$ python3 -q
>>> import numpy as np
>>> np.set_printoptions(suppress=True, linewidth=140)
>>> def tidy(a):
...     return np.round(a, 1) + 0
... 
>>> m1 = np.loadtxt("out7.csv", delimiter=",")
>>> print(tidy(m1))
[[-0.5  0.8 -1.1]
 [ 0.  -0.1  0.1]
 [ 0.4 -0.6  0.9]]
>>> # rows and columns are dependent
>>> print(np.linalg.cond(m1) > 100)
True
>>> print([round(float(x), 1) for x in np.linalg.svd(m1, compute_uv=False)[:3]])
[1.9, 0.0, 0.0]
>>> print(np.argsort(-np.linalg.norm(m1, axis=0).round(6), kind="stable")[:3])
[2 1 0]
>>> print(np.abs(np.diag(np.linalg.qr(m1)[1])) > 1e-9)
[ True False False]
>>> print(tidy(m1 @ np.linalg.pinv(m1) @ m1))
[[-0.5  0.8 -1.1]
 [ 0.1 -0.1  0.1]
 [ 0.4 -0.6  0.9]]
>>> left, sig, VT = np.linalg.svd(m1)
>>> evecs = VT[:(sig > 1e-8).sum()]
>>> rng = np.random.default_rng(14654)
>>> x = m1[1] + -3 * m1[2] + rng.integers(2) * np.eye(3)[2]
>>> print(tidy(x))
[-1.2  1.8 -1.5]
>>> print(tidy(np.diag(evecs.T @ evecs)))
[0.1 0.3 0.6]
>>> idx = rng.permutation(3)
>>> print(idx)
[0 1 2]
>>> other = m1[idx][:, idx]
>>> print(tidy(np.trace(other)))
0.3
>>> print(np.allclose(other, m1))
True
>>> print(tidy(np.sort(np.abs(np.linalg.eigvals(other)))))
[0.  0.  0.3]
>>> print(tidy(np.linalg.det(other)), tidy(np.linalg.det(m1[idx])))
0.0 0.0
>>> W0 = np.load("sample5.npy")
>>> print(W0)
[[ 0.4 -1.4 -1.2]
 [-1.4 -0.8  4.4]
 [ 2.7  3.4  1.6]
 [ 2.1 -0.5  2.1]
 [ 1.8 -0.4  2.2]
 [ 4.1  5.9  0.2]
 [-1.7  2.9  0.6]
 [ 0.7  2.2 -0.6]
 [-2.5  2.4  3. ]
 [-0.7  2.7 -1.8]
 [-2.9  2.5  1.3]
 [ 1.2 -0.4 -3.7]
 [-0.1  1.6 -2.7]
 [-1.  -7.   0.8]
 [-0.7 -1.4  0.7]
 [-2.6 -2.6  2.9]
 [-1.3 -0.3  1.1]
 [ 0.3 -1.   4.3]
 [-0.1  1.5 -3.2]
 [ 1.4  3.  -2.8]]
>>> print(tidy(np.linalg.norm(m1, 1)), tidy(np.linalg.norm(m1, np.inf)))
2.1 2.4
>>> print(tidy(np.linalg.norm(m1, axis=1)))
[1.4 0.1 1.2]
>>> print(tidy(np.linalg.norm(m1, axis=0)))
[0.6 1.  1.4]
>>> print(tidy(np.linalg.norm(m1) ** 2 / np.linalg.norm(m1, 2) ** 2))
1.0
>>> other = np.c_[W0[:, :2] @ np.array([[9, 2], [6, 8]]), np.array([-1, -1, -3, -1, 3, 0, -1, -1, 1, 2, 1, 3, 1, -3, -2, 3, -3, 3, 0, 3])]
>>> print(tidy(other))
[[ -4.8 -10.4  -1. ]
 [-17.4  -9.2  -1. ]
 [ 44.7  32.6  -3. ]
 [ 15.9   0.2  -1. ]
 [ 13.8   0.4   3. ]
 [ 72.3  55.4   0. ]
 [  2.1  19.8  -1. ]
 [ 19.5  19.   -1. ]
 [ -8.1  14.2   1. ]
 [  9.9  20.2   2. ]
 [-11.1  14.2   1. ]
 [  8.4  -0.8   3. ]
 [  8.7  12.6   1. ]
 [-51.  -58.   -3. ]
 [-14.7 -12.6  -2. ]
 [-39.  -26.    3. ]
 [-13.5  -5.   -3. ]
 [ -3.3  -7.4   3. ]
 [  8.1  11.8   0. ]
 [ 30.6  26.8   3. ]]
>>> print(tidy(np.linalg.norm(np.linalg.qr(W0)[0].T @ other, axis=0) ** 2 / ((other ** 2).sum(axis=0) + 1e-12)))
[1. 1. 0.]
>>> f = np.array([1, 0])
>>> print(np.polyval(f, W0[16]))
[-1.3 -0.3  1.1]
>>> print(np.convolve(W0[16], f))
[-1.3 -0.3  1.1  0. ]
>>> print(tidy(np.correlate(W0[16], W0[11], "full")))
[ 4.8  1.6 -5.5 -0.8  1.3]
>>> feats = np.array([[0.1, -1.0, 0.7], [0.5, -1.3, -1.5], [0.3, -1.4, -1.7]])
>>> print(tidy((feats - feats.T) / 2))
[[ 0.  -0.8  0.2]
 [ 0.8  0.  -0.1]
 [-0.2  0.1  0. ]]
>>> np.linalg.determinant(feats)
Traceback (most recent call last):
  File "<python-input-39>", line 1, in <module>
    np.linalg.determinant(feats)
    ^^^^^^^^^^^^^^^^^^^^^
AttributeError: module 'numpy.linalg' has no attribute 'determinant'
>>> print(tidy((feats + feats.T) / 2))
[[ 0.1 -0.2  0.5]
 [-0.2 -1.3 -1.4]
 [ 0.5 -1.4 -1.7]]
>>> print(tidy(feats @ feats))
[[-0.3  0.2  0.4]
 [-1.   3.3  4.8]
 [-1.2  3.9  5.2]]
>>> feats.inv()
Traceback (most recent call last):
  File "<python-input-42>", line 1, in <module>
    feats.inv()
    ^^^^^^^^^
AttributeError: 'numpy.ndarray' object has no attribute 'inv'
>>> print(np.allclose(feats @ feats.T, feats.T @ feats))
False
